>>> import numpy as np
>>> np.set_printoptions(precision=3, suppress=True, linewidth=100)
>>> W0 = np.array([[5, 3, 6], [5, 3, 6]])
>>> W0
array([[5, 3, 6],
       [5, 3, 6]])
>>> np.unique(W0.round(6), axis=0).shape
(1, 3)
>>> rk = np.linalg.matrix_rank(W0)
>>> rk
np.int64(1)
>>> ns = np.linalg.svd(W0)[2][rk:].T
>>> np.linalg.matrix_rank(W0.T @ W0), np.linalg.matrix_rank(W0 @ W0.T)
(np.int64(1), np.int64(1))
>>> U, sigma, vt = np.linalg.svd(W0)
>>> vecs = vt[:(sigma > 1e-8).sum()]
>>> rng = np.random.default_rng(44)
>>> vec = W0[0] + 2 * W0[1] + rng.integers(2) * np.eye(3)[1]
>>> vec
array([15., 10., 18.])
>>> np.round(np.linalg.norm(vec - vecs.T @ vecs @ vec), 3)
np.float64(0.934)
>>> np.linalg.matrix_rank(np.vstack([W0, vec]))
np.int64(2)
>>> vecs.T @ vecs
array([[0.357, 0.214, 0.429],
       [0.214, 0.129, 0.257],
       [0.429, 0.257, 0.514]])
>>> vec = np.array([2, 4, 3])
>>> a = np.maximum(W0 @ vec, 0)
>>> np.maximum(W0 @ vec, 0) - np.maximum(-W0 @ vec, 0)
array([40, 40])
>>> a
array([40, 40])
>>> W0 * (a > 1e-9)[:, None]
array([[5, 3, 6],
       [5, 3, 6]])
>>> np.maximum(W0 @ (3 * vec), 0)
array([120, 120])
>>> W0.T @ a
array([400, 240, 480])
>>> E = np.load("arr.npy")
>>> E
array([[ 6.071,  1.929,  8.143,  4.357],
       [ 6.321,  1.679,  8.642,  5.604],
       [ 7.39 ,  0.61 , 10.78 , 10.95 ],
       [ 6.051,  1.949,  8.102,  4.255],
       [ 5.681,  2.319,  7.363,  2.407],
       [ 6.271,  1.729,  8.541,  5.353],
       [ 7.509,  0.491, 11.018, 11.546],
       [ 8.719, -0.719, 13.438, 17.596],
       [ 5.455,  2.545,  6.911,  1.277],
       [ 5.93 ,  2.07 ,  7.859,  3.648],
       [ 6.599,  1.401,  9.198,  6.994],
       [ 6.314,  1.686,  8.629,  5.572],
       [ 5.21 ,  2.79 ,  6.42 ,  0.05 ]])
>>> A2 = W0 / np.sqrt((W0 ** 2).mean(axis=1, keepdims=True))
>>> np.linalg.norm(A2, axis=1)
array([1.732, 1.732])
>>> W0 - W0.mean(axis=1, keepdims=True)
array([[ 0.333, -1.667,  1.333],
       [ 0.333, -1.667,  1.333]])
>>> np.linalg.matrix_rank(A2) == np.linalg.matrix_rank(W0)
np.True_
>>> cen = E - E.mean(axis=0)
>>> vecs = np.linalg.svd(cen)[2][:2]
>>> A2 = cen - cen @ vecs.T @ vecs
>>> np.round(np.cov(cen @ vecs.T, rowvar=False), 3) + 0
array([[28.227,  0.   ],
       [ 0.   ,  0.   ]])
>>> np.diag(vecs.T @ vecs)
array([0.256, 0.032, 0.738, 0.974])
>>> A = np.loadtxt("layer19.csv", delimiter=",")
>>> A
array([[ 0.586,  0.767, -0.208],
       [ 0.4  , -0.1  ,  1.3  ],
       [ 0.6  ,  0.8  , -0.2  ]])
>>> A2 = np.array([[2, 1], [2, 7]])
>>> Z = np.kron(A2, A)
>>> Z.shape
(6, 6)
>>> np.linalg.matrix_rank(Z)
np.int64(6)
